In [1]: import numpy as np

In [2]: np.set_printoptions(precision=2, suppress=True, linewidth=200)

In [3]: rnd = lambda a: np.round(a, 2) + 0

In [4]: W0 = np.load("out6.npy")

In [5]: print(W0)
[[ 7  2  4  1]
 [ 2  4  2 -4]
 [ 4  2 10 -5]
 [ 1 -4 -5  9]]

In [6]: # symmetric, so the eigenvalues are real

In [7]: left, sig, Vh = np.linalg.svd(W0)

In [8]: print(rnd(sig))
[16.81  8.87  4.09  0.24]

In [9]: M2 = left[:, :3] @ np.diag(sig[:3]) @ Vh[:3]

In [10]: print(rnd(np.abs(W0 - M2).max()))
0.09

In [11]: print(np.linalg.matrix_rank(M2))
3

In [12]: print(rnd(np.linalg.norm(W0 - M2) / np.linalg.norm(W0)))
0.01

In [13]: K, _ = np.linalg.qr(np.array([[-0.1, 1.6, 1.1], [0.9, 0.3, -0.5], [-0.2, 0.0, -1.1]]))

In [14]: print(rnd(K))
[[-0.11 -0.99 -0.04]
 [ 0.97 -0.11  0.21]
 [-0.22 -0.02  0.98]]

In [15]: # orthonormal columns

In [16]: rng = np.random.default_rng(9593)

In [17]: labels = rng.permutation(3)

In [18]: print(labels)
[1 2 0]

In [19]: M2 = K[labels][:, labels]

In [20]: print(rnd(M2))
[[-0.11  0.21  0.97]
 [-0.02  0.98 -0.22]
 [-0.99 -0.04 -0.11]]

In [21]: print(rnd(np.trace(M2)))
0.75

In [22]: print(rnd(np.linalg.det(M2)), rnd(np.linalg.det(K[labels])))
1.0 1.0

In [23]: print(rnd(np.diag(M2)))
[-0.11  0.98 -0.11]

In [24]: print(rnd(K.T @ K))
[[1. 0. 0.]
 [0. 1. 0.]
 [0. 0. 1.]]

In [25]: blk = np.stack([K, -3 * K, K[::-1]])

In [26]: print(rnd(np.einsum("bij,cij->bc", blk, blk)))
[[ 3. -9.  1.]
 [-9. 27. -3.]
 [ 1. -3.  3.]]

In [27]: print(rnd(np.linalg.det(blk)))
[  1. -27.  -1.]

In [28]: print(np.linalg.matrix_rank(blk.reshape(3, -1)))
2

In [29]: x = np.array([0, 0, 0])

In [30]: print(rnd(np.linalg.inv(K)))
[[-0.11  0.97 -0.22]
 [-0.99 -0.11 -0.02]
 [-0.04  0.21  0.98]]

In [31]: print(rnd(np.sort(np.abs(np.degrees(np.angle(np.linalg.eigvals(K)))))))
[ 0.   97.05 97.05]

In [32]: print(rnd(np.linalg.norm(x)), rnd(np.linalg.norm(K @ x)))
0.0 0.0

In [33]: print(K.T @ (K @ x))
[0. 0. 0.]

In [34]: print(3 - np.linalg.matrix_rank(K - np.eye(3), tol=1e-8))
1

In [35]: A = np.array([[0, 0, 1], [0, 1, 0], [1, 0, 0]])

In [36]: print(rnd(np.linalg.svd(A, compute_uv=False)))
[1. 1. 1.]

In [37]: print(A[:, 0] @ A[:, 2])
0

In [38]: print(A.T @ A)
[[1 0 0]
 [0 1 0]
 [0 0 1]]

In [39]: print(A @ np.ones(3))
[1. 1. 1.]

In [40]: print(np.linalg.matrix_power(A, 100))
[[1 0 0]
 [0 1 0]
 [0 0 1]]

In [41]: print(np.linalg.matrix_power(A, 2))
[[1 0 0]
 [0 1 0]
 [0 0 1]]

In [42]: pr = np.eye(3)[1]

In [43]: for _ in range(3):
    ...:     pr = pr @ A
    ...:     print(pr.round(2))
    ...: 
[0. 1. 0.]
[0. 1. 0.]
[0. 1. 0.]

In [44]: print(rnd(np.linalg.norm(A, "nuc")))
3.0

In [45]: print(rnd(np.linalg.norm(A, axis=0)))
[1. 1. 1.]

In [46]: print(rnd(np.linalg.norm(A, axis=1)))
[1. 1. 1.]

In [47]: print(rnd(np.linalg.norm(A[0], 1)), rnd(np.linalg.norm(A[0], np.inf)))
1.0 1.0

In [48]: print(rnd(np.linalg.norm(A, 2)))
1.0

In [49]: E, _ = np.linalg.qr(np.array([[-1.6, -0.4, 1.6], [2.1, 0.6, 0.5], [-1.3, 1.0, -1.6]]))

In [50]: print(rnd(E))
[[-0.54  0.24 -0.8 ]
 [ 0.71 -0.37 -0.59]
 [-0.44 -0.9   0.03]]

In [51]: print(np.allclose(E @ E.T, E.T @ E))
True

In [52]: print(rnd((E - E.T) / 2))
[[ 0.   -0.24 -0.18]
 [ 0.24  0.    0.15]
 [ 0.18 -0.15  0.  ]]

In [53]: print(rnd((E + E.T) / 2))
[[-0.54  0.48 -0.62]
 [ 0.48 -0.37 -0.74]
 [-0.62 -0.74  0.03]]

In [54]: print(rnd(np.abs(np.linalg.eigvals(E)).max()))
1.0

In [55]: print(rnd(np.trace(E)))
-0.88

In [56]: x = np.array([2, 3, 0])

In [57]: print(rnd(np.linalg.inv(E)))
[[-0.54  0.71 -0.44]
 [ 0.24 -0.37 -0.9 ]
 [-0.8  -0.59  0.03]]

In [58]: print(rnd(np.abs(np.linalg.eigvals(E))))
[1. 1. 1.]

In [59]: print(rnd(np.linalg.det(E)))
1.0

In [60]: print(rnd(np.linalg.norm(x)), rnd(np.linalg.norm(E @ x)))
3.61 3.61

In [61]: print(rnd(E[1] @ E[0]))
0.0

In [62]: print(rnd(np.linalg.norm(E[1], 1)), rnd(np.linalg.norm(E[1], np.inf)))
1.68 0.71

In [63]: print(rnd(np.linalg.norm(E, 1)), rnd(np.linalg.norm(E, np.inf)))
1.7 1.68

In [64]: print(rnd(np.linalg.norm(E, 2)))
1.0

In [65]: print(rnd(np.linalg.norm(E, axis=0)))
[1. 1. 1.]

In [66]: print(rnd(np.linalg.norm(E) ** 2 / np.linalg.norm(E, 2) ** 2))
3.0

In [67]: print(rnd(np.linalg.norm(E, "nuc")))
3.0

In [68]: mat = np.load("data.npy")

In [69]: print(mat)
[[ 0  0 -6]
 [ 0 -7  0]
 [ 8  0  0]]

In [70]: labels = rng.permutation(3)

In [71]: print(labels)
[1 0 2]

In [72]: M2 = mat[labels][:, labels]

In [73]: print(rnd(np.sort(np.abs(np.linalg.eigvals(M2)))))
[6.93 6.93 7.  ]

In [74]: print(np.diag(M2))
[-7  0  0]

In [75]: print(rnd(np.linalg.det(M2)), rnd(np.linalg.det(mat[labels])))
-336.0 336.0

In [76]: print(np.allclose(M2, mat))
False

In [77]: feats = np.array([[1, -1, 1], [1, 0, 0], [1, 1, 1], [1, 2, 4]])

In [78]: C2 = feats.T @ feats

In [79]: print(np.diag(C2))
[ 4  6 18]

In [80]: print(np.allclose(C2, C2.T))
True

In [81]: print(C2)
[[ 4  2  6]
 [ 2  6  8]
 [ 6  8 18]]

In [82]: print(rnd(np.linalg.svd(feats, compute_uv=False) ** 2))
[23.97  2.87  1.16]

In [83]: x = np.array([-3, -4, 4])

In [84]: y = feats @ x

In [85]: c, lr = np.zeros(3), 1 / np.linalg.norm(feats, 2) ** 2

In [86]: for i in range(40):
    ...:     c -= lr * feats.T @ (feats @ c - y)
    ...:     if i % 10 == 0: print(i, round(np.linalg.norm(feats @ c - y), 2))
    ...: 
0 6.66
10 3.91
20 2.36
30 1.43

In [87]: print(rnd(np.linalg.cond(feats)))
4.54

In [88]: print(rnd(c))
[-2.44 -3.53  3.57]

In [89]: q = feats.astype(float).copy()

In [90]: for j in range(3):
    ...:     q[:, j] -= q[:, :j] @ (q[:, :j].T @ q[:, j])
    ...:     q[:, j] /= np.linalg.norm(q[:, j])
    ...: 

In [91]: print(rnd(q.T @ feats))
[[2.   1.   3.  ]
 [0.   2.24 2.24]
 [0.   0.   2.  ]]

In [92]: m1 = np.loadtxt("case0.csv", delimiter=",")

In [93]: print(rnd(m1))
[[ 1.    0.    0.    0.  ]
 [ 0.    1.    0.    0.  ]
 [ 0.    0.    0.5   0.87]
 [ 0.    0.   -0.87  0.5 ]]

In [94]: # splits into 3 blocks

In [95]: x = np.array([6, -4, -6, 0])

In [96]: print(rnd(np.linalg.norm(x)), rnd(np.linalg.norm(m1 @ x)))
9.38 9.38

In [97]: print([p for p in range(1, 25) if np.allclose(np.linalg.matrix_power(m1, p), np.eye(4))])
[6, 12, 18, 24]

In [98]: print(4 - np.linalg.matrix_rank(m1 - np.eye(4), tol=1e-8))
2

In [99]: print((m1 != 0).astype(int))
[[1 0 0 0]
 [0 1 0 0]
 [0 0 1 1]
 [0 0 1 1]]

In [100]: print(rnd(m1 @ m1))
[[ 1.    0.    0.    0.  ]
 [ 0.    1.    0.    0.  ]
 [ 0.    0.   -0.5   0.87]
 [ 0.    0.   -0.87 -0.5 ]]

In [101]: print((np.linalg.matrix_power((m1 != 0) + (m1.T != 0) + np.eye(4), 4) > 0).astype(int))
[[1 0 0 0]
 [0 1 0 0]
 [0 0 1 1]
 [0 0 1 1]]

In [102]: print(rnd(np.sort(np.linalg.eigvals(m1).real)))
[0.5 0.5 1.  1. ]

In [103]: data = np.loadtxt("m.csv", delimiter=",")

In [104]: print(rnd(data))
[[-1.45  0.93  3.55 -0.67]
 [-2.72 -1.76 -0.21  2.33]
 [-0.18  3.28 -0.52  2.22]
 [ 2.54 -1.12  1.76  2.28]]

In [105]: blk = np.stack([data, -1 * data, data[::-1]])

In [106]: print(rnd(blk.sum(axis=0)))
[[ 2.54 -1.12  1.76  2.28]
 [-0.18  3.28 -0.52  2.22]
 [-2.72 -1.76 -0.21  2.33]
 [-1.45  0.93  3.55 -0.67]]

In [107]: print(np.linalg.matrix_rank(blk))
[4 4 4]

In [108]: print((blk @ data.T).shape)
(3, 4, 4)

In [109]: print(rnd(np.linalg.det(blk)))
[-256. -256. -256.]
